$ python3 -q
>>> import numpy as np
>>> from numpy import linalg as LA
>>> np.set_printoptions(suppress=True, linewidth=200)
>>> def tidy(a):
...     return np.round(a, 2) + 0
... 
>>> J = np.loadtxt("w.csv", delimiter=",")
>>> J
array([[ 0.46, -1.78,  0.01, -0.11,  0.02],
       [ 1.42,  0.73,  0.  ,  0.22,  0.01],
       [-0.13, -1.32,  0.  ,  0.06,  0.  ],
       [ 0.06,  1.5 ,  0.01,  0.07,  0.  ],
       [ 0.52, -1.45, -0.01,  0.14, -0.01],
       [ 0.43,  0.93,  0.  ,  0.19,  0.01],
       [ 1.17,  2.21,  0.  , -0.05,  0.  ],
       [-1.15, -1.93,  0.  ,  0.08,  0.02],
       [ 0.12, -2.49,  0.01, -0.1 ,  0.  ],
       [ 0.15, -4.51,  0.01, -0.07,  0.  ],
       [-1.58, -1.68,  0.  ,  0.17,  0.03],
       [-0.48,  0.52, -0.01, -0.02,  0.  ],
       [-1.3 ,  1.51,  0.  ,  0.12, -0.04],
       [-0.01,  1.64,  0.  , -0.02, -0.04],
       [ 0.5 , -2.56, -0.01, -0.03,  0.01],
       [ 0.72,  5.64,  0.  ,  0.12,  0.02],
       [-0.75,  3.11,  0.01,  0.26,  0.01],
       [ 0.03,  2.09,  0.  ,  0.09, -0.07],
       [ 0.14,  1.36, -0.01,  0.07,  0.01],
       [ 0.17,  2.38,  0.01, -0.02,  0.01],
       [ 0.04,  0.41,  0.  ,  0.09, -0.01],
       [ 0.52, -0.19,  0.  , -0.07, -0.01],
       [ 0.13,  8.58,  0.  , -0.07,  0.01],
       [ 0.11, -0.21,  0.  ,  0.01, -0.02],
       [-0.09,  0.91,  0.  ,  0.08, -0.02]])
>>> C = J[[18, 0]].astype(float)
>>> for _ in range(3):
...     lab = LA.norm(J[:, None] - C, axis=-1).argmin(axis=1)
...     C = np.array([J[lab == j].mean(axis=0) for j in range(2)])
... 
>>> lab
array([1, 0, 1, 0, 1, 0, 0, 1, 1, 1, 1, 0, 0, 0, 1, 0, 0, 0, 0, 0, 0, 1, 0, 1, 0])
>>> tidy(C[1] - C[0])
array([-0.16, -4.05,  0.  , -0.07,  0.01])
>>> np.bincount(lab)
array([15, 10])
>>> np.abs(C[1] - C[0]).argmax()
np.int64(1)
>>> lab = J[:, 3] > np.median(J[:, 3])
>>> r0 = J[lab].mean(axis=0) - J[~lab].mean(axis=0)
>>> tidy(r0)
array([-0.36,  0.57,  0.  ,  0.17,  0.  ])
>>> np.argsort(-np.abs(r0).round(6), kind="stable")
array([1, 0, 3, 4, 2])
>>> lab.astype(int)
array([0, 1, 0, 0, 1, 1, 0, 1, 0, 0, 1, 0, 1, 0, 0, 1, 1, 1, 0, 0, 1, 0, 0, 0, 1])
>>> ((J - J.mean(axis=0)) @ r0 > 0).astype(int)
array([0, 0, 0, 1, 0, 1, 1, 0, 0, 0, 0, 1, 1, 1, 0, 1, 1, 1, 1, 1, 0, 0, 1, 0, 1])
>>> (((J - J.mean(axis=0)) @ r0 > 0) == lab).mean()
np.float64(0.52)
>>> G = np.cov(J, rowvar=False)
>>> np.argsort(-J.std(axis=0).round(6), kind="stable")
array([1, 0, 3, 4, 2])
>>> tidy(np.corrcoef(J.T))
array([[ 1.  ,  0.13, -0.05, -0.23,  0.04],
       [ 0.13,  1.  , -0.02,  0.16, -0.07],
       [-0.05, -0.02,  1.  , -0.14,  0.1 ],
       [-0.23,  0.16, -0.14,  1.  ,  0.04],
       [ 0.04, -0.07,  0.1 ,  0.04,  1.  ]])
>>> tidy(G)
array([[ 0.48,  0.24,  0.  , -0.02,  0.  ],
       [ 0.24,  7.46,  0.  ,  0.05,  0.  ],
       [ 0.  ,  0.  ,  0.  ,  0.  ,  0.  ],
       [-0.02,  0.05,  0.  ,  0.01,  0.  ],
       [ 0.  ,  0.  ,  0.  ,  0.  ,  0.  ]])
>>> tidy(np.corrcoef(J[:, 1], J[:, 2])[0, 1])
np.float64(-0.02)
>>> tidy(J.std(axis=0))
array([0.68, 2.68, 0.01, 0.1 , 0.02])
>>> tidy(LA.eigvalsh(G)[::-1])
array([7.47, 0.47, 0.01, 0.  , 0.  ])
>>> np.median(J, axis=0)
array([0.12, 0.73, 0.  , 0.07, 0.  ])
>>> vec = np.array([1, 7, 5, 7, 4])
>>> y = J @ vec
>>> b, lr = np.zeros(5), 1 / LA.norm(J, 2) ** 2
>>> for i in range(3):
...     b -= lr * J.T @ (J @ b - y)
...     if i % 1 == 0: print(i, round(LA.norm(J @ b - y), 2))
... 
0 4.03
1 3.99
2 3.95
>>> tidy(LA.cond(J))
np.float64(438.71)
>>> tidy(b)
array([0.34, 7.09, 0.  , 0.1 , 0.  ])
>>> W0 = np.load("run18.npy")
>>> W0
array([[ 0,  2,  0,  0, -2,  2,  1,  0,  2],
       [ 1,  0,  1, -2, -1,  0,  1, -1, -1],
       [-2, -1, -1,  1, -2,  0, -1, -1,  0],
       [-2, -1,  0,  0,  0, -2, -2,  1, -2],
       [ 1, -1, -1,  0,  1,  1, -2,  0, -2]])
>>> other = W0 / LA.norm(W0, axis=1, keepdims=True)
>>> G = other @ other.T
>>> tidy(G[0])
array([ 1.  ,  0.08,  0.07, -0.69, -0.54])
>>> np.argwhere(np.triu(np.abs(G) > 0.95, 1))
array([], shape=(0, 2), dtype=int64)
>>> (np.abs(G) > 0.9).astype(int)
array([[1, 0, 0, 0, 0],
       [0, 1, 0, 0, 0],
       [0, 0, 1, 0, 0],
       [0, 0, 0, 1, 0],
       [0, 0, 0, 0, 1]])
>>> T = np.stack([W0, 5 * W0, W0[::-1]])
>>> T.sum(axis=0)
array([[  1,  11,  -1,   0, -11,  13,   4,   0,  10],
       [  4,  -1,   6, -12,  -6,  -2,   4,  -5,  -8],
       [-14,  -7,  -7,   7, -14,   0,  -7,  -7,   0],
       [-11,  -6,   1,  -2,  -1, -12, -11,   5, -13],
       [  6,  -4,  -6,   0,   4,   8, -11,   0, -10]])
>>> np.einsum("bij,cij->bc", T, T)
array([[  71,  355,   -9],
       [ 355, 1775,  -45],
       [  -9,  -45,   71]])
>>> LA.matrix_rank(T)
array([5, 5, 5])
>>> T.shape
(3, 5, 9)
